In [1]: import numpy as np

In [2]: from numpy import linalg as LA

In [3]: np.set_printoptions(precision=3, suppress=True, linewidth=100, sign=" ")

In [4]: def rnd(a):
   ...:     return np.round(a, 3) + 0
   ...: 

In [5]: J = np.load("mat.npy")

In [6]: rnd(J)
Out[6]: 
array([[-0.989,  0.675, -0.263, -0.568,  0.269, -0.231,  0.124, -0.089,  0.188,  0.053, -0.175,
         1.38 ,  0.083, -0.214],
       [-0.174, -0.281,  0.614, -0.4  , -0.409,  0.452, -0.148, -0.361,  0.131,  0.935,  1.302,
         0.281, -0.313,  0.26 ],
       [ 0.989,  0.242, -0.211, -0.024, -0.076, -0.207,  0.246, -0.428, -0.828,  0.573, -0.259,
         0.466, -0.882, -0.741],
       [-0.64 ,  0.224, -0.283, -0.247, -0.374, -0.103, -0.42 ,  0.261, -0.225,  0.692, -0.791,
        -0.518, -0.894,  0.885],
       [-0.465,  0.071,  0.177,  0.655, -0.487, -0.191, -0.265, -0.272, -1.14 , -0.994,  0.477,
         0.341, -0.304,  0.418],
       [-0.523, -1.23 , -0.576, -0.276,  0.111,  0.141, -0.129, -1.17 , -0.294,  0.071, -0.381,
        -0.124,  0.282, -0.24 ],
       [-0.174, -0.185,  1.218, -0.265, -0.182, -0.229, -1.05 ,  0.03 ,  0.199, -0.258, -0.527,
        -0.021, -0.254, -0.862],
       [ 0.581,  0.165, -0.252, -1.287, -0.288,  0.048, -0.018, -0.423,  0.409, -1.026,  0.131,
        -0.112, -0.484,  0.408],
       [ 0.698,  0.352, -0.151, -0.172, -0.203,  0.399, -1.078, -0.104, -0.423,  0.3  , -0.288,
         0.452,  1.06 ,  0.534],
       [ 0.   , -0.241,  0.561, -0.892,  1.011, -0.549,  0.261,  0.423, -0.993,  0.094,  0.156,
        -0.244,  0.287,  0.315],
       [ 0.   , -0.821, -0.515, -0.444, -0.977, -0.066,  0.078,  1.226, -0.268, -0.05 ,  0.099,
         0.351,  0.153, -0.406],
       [-0.349,  0.451, -0.618, -0.195,  0.598,  1.048, -0.603,  0.347, -0.396, -0.179,  0.491,
        -0.508, -0.285, -0.739],
       [ 0.233, -0.687,  0.374,  0.221,  0.592,  1.098,  0.168,  0.363,  0.074, -0.266, -0.528,
         0.79 , -0.566,  0.519],
       [ 0.291, -0.497, -0.628,  0.338,  0.722, -0.9  , -0.953,  0.206,  0.467,  0.025,  0.527,
         0.342, -0.466,  0.217]])

In [7]: O, R = LA.qr(J)

In [8]: O.shape, R.shape
Out[8]: ((14, 14), (14, 14))

In [9]: np.allclose(R.T @ R, J.T @ J)
Out[9]: True

In [10]: rng = np.random.default_rng(46935)

In [11]: A2 = J + rng.integers(-2, 3, (14, 12)) @ rng.integers(-2, 3, (12, 14))

In [12]: rnd(A2)
Out[12]: 
array([[  7.011,  10.675,  -7.263,   8.432,  -0.731,  -8.231,  -8.876, -14.089,   4.188,   6.053,
        -14.175,   3.38 ,  -1.917,   1.786],
       [ 13.826, -10.281,   9.614,  -0.4  , -10.409,  -5.548,  -1.148,   5.639,  -8.869,  -0.065,
          0.302,  -3.719,  -0.313,  -4.74 ],
       [  1.989,   7.242, -11.211,   1.976,   5.924,  -9.207,  -4.754,  -0.428,   5.172,  -8.427,
         -1.259,   6.466,  -6.882,   0.259],
       [ -6.64 ,   9.224, -12.283,   8.753,  15.626, -10.103,   4.58 ,  -0.739,  -2.225,   3.692,
         -6.791,  -3.518,   6.106,  -4.115],
       [ -6.465,   2.071,  -0.823, -10.345,  -3.487,   6.809,   3.735, -10.272,  -0.14 ,  -8.994,
         -2.523,  10.341,   6.696,  -6.582],
       [  4.477, -12.23 ,   5.424,  -5.276,  -9.889,   0.141,  -0.129,  -0.17 ,  -0.294,  -9.929,
         13.619,  -0.124,   5.282,   5.76 ],
       [ -3.174,   3.815,   2.218,  -1.265,   2.818,   6.771,  -4.05 ,  -3.97 ,   7.199,   7.742,
        -13.527,   6.979, -12.254,  -5.862],
       [ -7.419,  -5.835,   9.748,   1.713,  10.712,   5.048,  15.982,  -2.423,   2.409,   5.974,
          8.131,  -2.112,   7.516,   0.408],
       [ -6.302,   4.352,  -3.151,   6.828,   0.797,   3.399,  -5.078, -11.104,  15.577,  -2.7  ,
          5.712,   4.452,   4.06 ,  12.534],
       [-12.   ,   1.759,  -0.439, -14.892,   2.011,   8.451,  12.261,   8.423,  -3.993,  -4.906,
          0.156,   2.756,  -4.713,  -6.685],
       [  2.   ,  -9.821,   6.485, -21.444,  -6.977,   7.934,   1.078,   8.226,  -9.268, -11.05 ,
          0.099,  15.351,   2.153, -16.406],
       [ -0.349,   2.451,  -3.618,   9.805,   6.598,  -2.952,   0.397,   0.347,   0.604,  -4.179,
         -4.509,   1.492,   3.715,  -8.739],
       [  5.233,  -2.687,   0.374,  -1.779,   1.592,  -6.902,   0.168,   7.363,  -4.926,   4.734,
         -1.528,  -6.21 ,  -7.566,   1.519],
       [ 13.291,  -3.497,  -0.628,  -9.662,  -5.278,  -9.9  ,  -2.953,   5.206, -14.533, -11.975,
         -2.473,   3.342,   2.534, -12.783]])

In [13]: rnd(LA.svd(A2 - J, compute_uv=False))
Out[13]: 
array([ 59.647,  44.03 ,  40.279,  34.73 ,  29.07 ,  23.358,  14.331,   9.802,   7.97 ,   3.35 ,
         2.228,   1.465,   0.   ,   0.   ])

In [14]: print(np.abs(A2 - J).sum(axis=1))
[  96.   76.   70.   94.   80.   73.   78.   88.   84.   82.  114.   50.   51.   97.]

In [15]: LA.matrix_rank(A2 - J, tol=1e-8)
Out[15]: np.int64(12)
